% ipython --no-banner

In [1]: import numpy as np

In [2]: import numpy.linalg as la

In [3]: np.set_printoptions(precision=2, suppress=True, linewidth=140)

In [4]: def tidy(a):
   ...:     return np.round(a, 2) + 0
   ...: 

In [5]: W0 = np.array([[0.35, -0.82, 0.67],
   ...:     [-0.2, 0.57, -0.42],
   ...:     [0.31, -0.78, 0.62],
   ...:     [0.08, -0.25, 0.18],
   ...:     [0.2, -0.57, 0.42],
   ...:     [0.24, -0.65, 0.49],
   ...:     [-0.38, 0.86, -0.72],
   ...:     [0.08, -0.25, 0.18],
   ...:     [-0.04, 0.13, -0.09],
   ...:     [-0.12, 0.37, -0.26],
   ...:     [-0.41, 0.89, -0.76],
   ...:     [0.31, -0.78, 0.62],
   ...:     [0.45, -0.92, 0.79],
   ...:     [0.0, 0.0, 0.0],
   ...:     [0.2, -0.57, 0.42],
   ...:     [-0.64, 0.99, -0.94],
   ...:     [-0.24, 0.65, -0.49],
   ...:     [0.31, -0.78, 0.62],
   ...:     [0.04, -0.13, 0.09]])

In [6]: # rows 3 and 7 are equal

In [7]: left, sv, Vt = la.svd(W0, full_matrices=False)

In [8]: tidy(left.T @ left)
Out[8]: 
array([[1., 0., 0.],
       [0., 1., 0.],
       [0., 0., 1.]])

In [9]: tidy(np.cumsum(sv ** 2) / np.sum(sv ** 2))
Out[9]: array([1., 1., 1.])

In [10]: O, V = la.qr(W0[:, :2])[0], la.qr(W0[:, 2:])[0]

In [11]: sv = la.svd(O.T @ V, compute_uv=False)

In [12]: tidy(sv)
Out[12]: array([1.])

In [13]: tidy(np.degrees(np.arccos(sv.clip(0, 1))))
Out[13]: array([1.01])

In [14]: M = np.array([[4, 0, 0, 0], [7, 0, 0, 0], [-4, 3, 9, 0], [0, 3, 2, 0]])

In [15]: left, sv, Vt = la.svd(M)

In [16]: np.argmax(sv[:-1] / (sv[1:] + 1e-6)) + 1
Out[16]: np.int64(3)

In [17]: tidy(sv)
Out[17]: array([11.34,  7.14,  2.09,  0.  ])

In [18]: other = left[:, :3] @ np.diag(sv[:3]) @ Vt[:3]

In [19]: tidy(np.abs(M - other).max())
Out[19]: np.float64(0.0)

In [20]: tidy(other)
Out[20]: 
array([[ 4.,  0.,  0.,  0.],
       [ 7.,  0.,  0.,  0.],
       [-4.,  3.,  9.,  0.],
       [ 0.,  3.,  2.,  0.]])

In [21]: la.matrix_rank(other)
Out[21]: np.int64(3)

In [22]: tidy(la.norm(M - other, 2)), sv[3]
Out[22]: (np.float64(0.0), np.float64(0.0))

In [23]: tidy(la.norm(M - other) / la.norm(M))
Out[23]: np.float64(0.0)

In [24]: (M + M.T) / 2
Out[24]: 
array([[ 4. ,  3.5, -2. ,  0. ],
       [ 3.5,  0. ,  1.5,  1.5],
       [-2. ,  1.5,  9. ,  1. ],
       [ 0. ,  1.5,  1. ,  0. ]])

In [25]: (M - M.T) / 2
Out[25]: 
array([[ 0. , -3.5,  2. ,  0. ],
       [ 3.5,  0. , -1.5, -1.5],
       [-2. ,  1.5,  0. , -1. ],
       [ 0. ,  1.5,  1. ,  0. ]])

In [26]: tidy(np.sort(np.abs(la.eigvals(M))))
Out[26]: array([0., 0., 4., 9.])

In [27]: np.allclose(M, M.T)
Out[27]: False

In [28]: np.allclose(M @ M.T, M.T @ M)
Out[28]: False

In [29]: np.trace(M)
Out[29]: np.int64(13)

In [30]: tidy(np.abs(la.eigvals(M)).max())
Out[30]: np.float64(9.0)

In [31]: M @ M
Out[31]: 
array([[ 16,   0,   0,   0],
       [ 28,   0,   0,   0],
       [-31,  27,  81,   0],
       [ 13,   6,  18,   0]])

In [32]: other = M / np.sqrt((M ** 2).mean(axis=1, keepdims=True))

In [33]: la.matrix_rank(M - M.mean(axis=1, keepdims=True))
Out[33]: np.int64(3)

In [34]: tidy(la.norm(other, axis=1))
Out[34]: array([2., 2., 2., 2.])

In [35]: other[0]
Out[35]: array([2., 0., 0., 0.])

In [36]: proj = np.triu(np.array([[2, -4, 1, -1], [3, -3, -5, -1], [5, 1, 1, 4], [-4, -3, -3, 4]]), 1) + np.eye(4)

In [37]: other = proj @ M @ la.inv(proj)

In [38]: other
Out[38]: 
array([[  -28.,  -112.,  -525.,  1960.],
       [   27.,    90.,   376., -1387.],
       [   -4.,    -1.,    16.,   -69.],
       [    0.,     3.,    17.,   -65.]])

In [39]: proj @ M - M @ proj
Out[39]: 
array([[-32.,  16.,   3.,   4.],
       [ 20.,  10., -54.,   7.],
       [  0.,  -4.,  27., -37.],
       [  0.,   0.,  15.,  -5.]])

In [40]: np.trace(other), np.trace(M)
Out[40]: (np.float64(13.0), np.int64(13))

In [41]: tidy(np.poly(other))
Out[41]: array([  1., -13.,  36.,   0.,   0.])
